In [1]: import numpy as np

In [2]: np.set_printoptions(suppress=True, linewidth=120)

In [3]: W0 = np.load("out17.npy")

In [4]: print(W0)
[[1.    0.9   0.81  0.729 0.656 0.59 ]
 [0.9   1.    0.9   0.81  0.729 0.656]
 [0.81  0.9   1.    0.9   0.81  0.729]
 [0.729 0.81  0.9   1.    0.9   0.81 ]
 [0.656 0.729 0.81  0.9   1.    0.9  ]
 [0.59  0.656 0.729 0.81  0.9   1.   ]]

In [5]: w1 = np.array([[0, -1, 0, 2, 1, -1],
   ...:     [0, -1, 0, 0, 2, 1],
   ...:     [-1, -2, -2, 0, -1, -2],
   ...:     [2, -2, 0, -2, 2, 0],
   ...:     [1, -2, -2, 1, -1, 2],
   ...:     [0, 1, -1, 1, -1, -2]])

In [6]: c = np.array([6, 9, 0, -2, -2, -9])

In [7]: act = np.maximum(W0 @ w1 + c, 0)

In [8]: print(np.round((act > 0).mean(axis=0), 3))
[1.    1.    0.    0.    0.333 0.   ]

In [9]: print(np.linalg.matrix_rank(act))
3

In [10]: print((act > 0).astype(int))
[[1 1 0 0 1 0]
 [1 1 0 0 1 0]
 [1 1 0 0 0 0]
 [1 1 0 0 0 0]
 [1 1 0 0 0 0]
 [1 1 0 0 0 0]]

In [11]: cent = np.array([[2, 3, 0], [2, 1, 2], [0, 0, 0], [3, 1, 3], [0, 3, 0], [2, 3, 3]])

In [12]: print((act @ cent).round(6).argmax(axis=1))
[1 1 1 1 1 1]

In [13]: x0 = np.ones(6)

In [14]: for _ in range(4):
    ...:     x0 = W0 @ x0
    ...:     x0 /= np.linalg.norm(x0)
    ...:     print(round(x0 @ W0 @ x0, 3))
    ...: 
4.951
4.951
4.951
4.951

In [15]: print(x0.round(3))
[0.386 0.412 0.426 0.426 0.412 0.386]

In [16]: print(np.round(np.linalg.eigvalsh(W0)[-1], 3))
4.951

In [17]: ev, vecs = np.linalg.eigh(W0)

In [18]: print((ev > 1e-8).sum(), (ev < -1e-8).sum())
6 0

In [19]: print(np.round(np.abs(vecs[:, -1]), 3))
[0.386 0.412 0.426 0.426 0.412 0.386]

In [20]: print(np.round(ev.sum(), 3), np.trace(W0))
6.0 6.0

In [21]: X = np.load("m.npy")

In [22]: print(X)
[[ 2.13  0.04 -0.38  0.8  -1.2   1.27 -1.23]
 [ 0.63 -2.69  2.57  0.12  0.46 -1.66  0.51]
 [-1.43 -1.83  1.53 -1.5  -0.58 -2.55 -1.63]
 [ 1.84 -0.52 -0.04  0.62 -1.84  0.94 -2.22]
 [ 2.87 -0.06 -0.82  1.72 -3.12  2.82 -3.39]
 [-0.25  0.03  0.35 -0.31  1.38 -0.76  1.72]]

In [23]: r = np.linalg.matrix_rank(X)

In [24]: print(r)
4

In [25]: null = np.linalg.svd(X)[2][r:].T

In [26]: print(np.allclose(X @ null, 0))
True

In [27]: print(null.shape)
(7, 3)

In [28]: U, s, vt = np.linalg.svd(X)

In [29]: vecs = vt[:(s > 1e-8).sum()]

In [30]: rng = np.random.default_rng(25)

In [31]: x0 = X[2] + -1 * X[5] + rng.integers(2) * np.eye(7)[0]

In [32]: print(x0.round(3))
[-0.18 -1.86  1.18 -1.19 -1.96 -1.79 -3.35]

In [33]: print(round(np.linalg.norm(x0 - vecs.T @ vecs @ x0), 3))
0.006

In [34]: E = np.loadtxt("mat.csv", delimiter=",")

In [35]: print(E.round(3))
[[ 0.736  0.127  0.09  -0.212 -0.292 -0.048 -0.154 -0.119  0.001]
 [ 0.127  0.908 -0.035  0.163  0.166 -0.004 -0.081  0.072  0.003]
 [ 0.09  -0.035  0.962  0.041  0.106  0.086  0.08   0.024 -0.006]
 [-0.212  0.163  0.041  0.661 -0.245  0.213  0.137 -0.163 -0.02 ]
 [-0.292  0.166  0.106 -0.245  0.622 -0.198  0.005 -0.11   0.011]
 [-0.048 -0.004  0.086  0.213 -0.198  0.146  0.046  0.155  0.064]
 [-0.154 -0.081  0.08   0.137  0.005  0.046  0.063 -0.039  0.001]
 [-0.119  0.072  0.024 -0.163 -0.11   0.155 -0.039  0.907 -0.013]
 [ 0.001  0.003 -0.006 -0.02   0.011  0.064  0.001 -0.013  0.995]]

In [36]: r = np.linalg.matrix_rank(E)

In [37]: print(r)
6

In [38]: null = np.linalg.svd(E)[2][r:].T

In [39]: print([int(np.linalg.matrix_rank(E[:i])) for i in range(1, len(E) + 1)])
[1, 2, 3, 4, 5, 6, 6, 6, 6]

In [40]: print(np.linalg.matrix_rank(E.T @ E), np.linalg.matrix_rank(E @ E.T))
6 6

In [41]: f = np.array([2, 0, -3])

In [42]: print(np.round(np.cross(E[1, :3], E[4, :3]), 3))
[ 0.102 -0.003  0.286]

In [43]: print(np.round(np.correlate(E[1], E[4], "full"), 3))
[ 0.001 -0.004 -0.1   -0.015 -0.117  0.523 -0.263  0.204  0.166 -0.281 -0.009  0.044 -0.074 -0.005  0.036 -0.02  -0.001]
